% ipython --no-banner

In [1]: import numpy as np

In [2]: np.set_printoptions(precision=2, suppress=True, linewidth=160)

In [3]: rnd = lambda a: np.round(a, 2) + 0

In [4]: M = np.load("m.npy")

In [5]: print(M)
[[4. 0. 3. 0. 0. 3. 3. 3.]
 [0. 4. 0. 3. 3. 0. 0. 0.]
 [3. 0. 4. 0. 0. 3. 3. 3.]
 [0. 3. 0. 4. 3. 0. 0. 0.]
 [0. 3. 0. 3. 4. 0. 0. 0.]
 [3. 0. 3. 0. 0. 4. 3. 3.]
 [3. 0. 3. 0. 0. 3. 4. 3.]
 [3. 0. 3. 0. 0. 3. 3. 4.]]

In [6]: vals, evecs = np.linalg.eigh(M)

In [7]: vec = np.array([5, 1, 2, 5, 1, 6, 9, 8])

In [8]: print(rnd(evecs * np.abs(vals) @ evecs.T))
[[4. 0. 3. 0. 0. 3. 3. 3.]
 [0. 4. 0. 3. 3. 0. 0. 0.]
 [3. 0. 4. 0. 0. 3. 3. 3.]
 [0. 3. 0. 4. 3. 0. 0. 0.]
 [0. 3. 0. 3. 4. 0. 0. 0.]
 [3. 0. 3. 0. 0. 4. 3. 3.]
 [3. 0. 3. 0. 0. 3. 4. 3.]
 [3. 0. 3. 0. 0. 3. 3. 4.]]

In [9]: print(vec @ M @ vec)
3084.0

In [10]: vec = np.ones(8)

In [11]: for _ in range(7):
    ...:     vec = M @ vec
    ...:     vec /= np.linalg.norm(vec)
    ...:     print(round(vec @ M @ vec, 2))
    ...: 
14.86
15.5
15.79
15.92
15.97
15.99
16.0

In [12]: print(rnd(np.linalg.eigvalsh(M)[-1]))
16.0

In [13]: Lm = np.linalg.cholesky(M)

In [14]: print(np.linalg.eigvalsh(M).min() > 0)
True

In [15]: print(rnd(Lm))
[[2.   0.   0.   0.   0.   0.   0.   0.  ]
 [0.   2.   0.   0.   0.   0.   0.   0.  ]
 [1.5  0.   1.32 0.   0.   0.   0.   0.  ]
 [0.   1.5  0.   1.32 0.   0.   0.   0.  ]
 [0.   1.5  0.   0.57 1.2  0.   0.   0.  ]
 [1.5  0.   0.57 0.   0.   1.2  0.   0.  ]
 [1.5  0.   0.57 0.   0.   0.36 1.14 0.  ]
 [1.5  0.   0.57 0.   0.   0.36 0.26 1.11]]

In [16]: print(rnd(np.diag(Lm) ** 2))
[4.   4.   1.75 1.75 1.43 1.43 1.3  1.23]

In [17]: print(M / np.sqrt(np.outer(np.diag(M), np.diag(M))))
[[1.   0.   0.75 0.   0.   0.75 0.75 0.75]
 [0.   1.   0.   0.75 0.75 0.   0.   0.  ]
 [0.75 0.   1.   0.   0.   0.75 0.75 0.75]
 [0.   0.75 0.   1.   0.75 0.   0.   0.  ]
 [0.   0.75 0.   0.75 1.   0.   0.   0.  ]
 [0.75 0.   0.75 0.   0.   1.   0.75 0.75]
 [0.75 0.   0.75 0.   0.   0.75 1.   0.75]
 [0.75 0.   0.75 0.   0.   0.75 0.75 1.  ]]

In [18]: rng = np.random.default_rng(164)

In [19]: lab = rng.permutation(8)

In [20]: other = M[:, lab] * rng.choice([-1, 1], 8)

In [21]: print(other)
[[-0.  3. -4.  0.  3.  3.  3. -0.]
 [-4.  0. -0.  3.  0.  0.  0. -3.]
 [-0.  3. -3.  0.  4.  3.  3. -0.]
 [-3.  0. -0.  3.  0.  0.  0. -4.]
 [-3.  0. -0.  4.  0.  0.  0. -3.]
 [-0.  4. -3.  0.  3.  3.  3. -0.]
 [-0.  3. -3.  0.  3.  4.  3. -0.]
 [-0.  3. -3.  0.  3.  3.  4. -0.]]

In [22]: Uu, _, Vh = np.linalg.svd(M.T @ other)

In [23]: print(rnd(np.linalg.lstsq(M, other)[0]))
[[ 0.  0. -1.  0.  0.  0.  0.  0.]
 [-1.  0.  0.  0.  0.  0.  0.  0.]
 [ 0.  0.  0.  0.  1.  0.  0.  0.]
 [ 0.  0.  0.  0.  0.  0.  0. -1.]
 [ 0.  0.  0.  1.  0.  0.  0.  0.]
 [ 0.  1.  0.  0.  0.  0.  0.  0.]
 [ 0.  0.  0.  0.  0.  1.  0.  0.]
 [ 0.  0.  0.  0.  0.  0.  1.  0.]]

In [24]: other = np.linalg.inv(M)

In [25]: print((np.abs(other) > 1e-9).astype(int))
[[1 0 1 0 0 1 1 1]
 [0 1 0 1 1 0 0 0]
 [1 0 1 0 0 1 1 1]
 [0 1 0 1 1 0 0 0]
 [0 1 0 1 1 0 0 0]
 [1 0 1 0 0 1 1 1]
 [1 0 1 0 0 1 1 1]
 [1 0 1 0 0 1 1 1]]

In [26]: print(np.allclose(other, M.T))
False

In [27]: print(rnd(np.linalg.det(M) * np.linalg.det(other)))
1.0

In [28]: print(rnd(M @ other))
[[1. 0. 0. 0. 0. 0. 0. 0.]
 [0. 1. 0. 0. 0. 0. 0. 0.]
 [0. 0. 1. 0. 0. 0. 0. 0.]
 [0. 0. 0. 1. 0. 0. 0. 0.]
 [0. 0. 0. 0. 1. 0. 0. 0.]
 [0. 0. 0. 0. 0. 1. 0. 0.]
 [0. 0. 0. 0. 0. 0. 1. 0.]
 [0. 0. 0. 0. 0. 0. 0. 1.]]

In [29]: print(rnd(np.linalg.det(M) * other))
[[130.   0. -30.   0.   0. -30. -30. -30.]
 [  0. 112.   0. -48. -48.   0.   0.   0.]
 [-30.   0. 130.   0.   0. -30. -30. -30.]
 [  0. -48.   0. 112. -48.   0.   0.   0.]
 [  0. -48.   0. -48. 112.   0.   0.   0.]
 [-30.   0. -30.   0.   0. 130. -30. -30.]
 [-30.   0. -30.   0.   0. -30. 130. -30.]
 [-30.   0. -30.   0.   0. -30. -30. 130.]]

In [30]: C = np.array([[-1, -1, -1, 1], [0, -2, -1, 2]])

In [31]: W0 = np.repeat(C, 13 // 2, axis=0)

In [32]: W0 = W0 + 0.1 * rng.normal(size=W0.shape)

In [33]: print(rnd(W0))
[[-0.79 -1.1  -1.06  0.86]
 [-1.   -0.9  -1.06  0.98]
 [-0.9  -0.9  -0.88  1.1 ]
 [-0.96 -0.91 -0.99  0.82]
 [-1.   -1.04 -0.81  0.93]
 [-1.29 -0.97 -1.06  0.94]
 [-0.08 -1.95 -1.18  1.99]
 [ 0.04 -2.03 -0.97  1.9 ]
 [ 0.14 -1.88 -1.    2.11]
 [-0.02 -1.91 -1.04  2.04]
 [-0.02 -1.92 -0.93  1.87]
 [ 0.06 -1.87 -1.05  2.08]]

In [34]: gram = np.cov(W0, rowvar=False)

In [35]: print(np.argwhere(np.triu(np.abs(np.corrcoef(W0.T)) > 0.8, 1)))
[[0 1]
 [0 3]
 [1 3]]

In [36]: print(rnd(np.polyfit(W0[:, 2], W0[:, 1], 1)))
[ 1.42 -0.03]

In [37]: print(np.argsort(-W0.std(axis=0).round(6), kind="stable"))
[3 0 1 2]
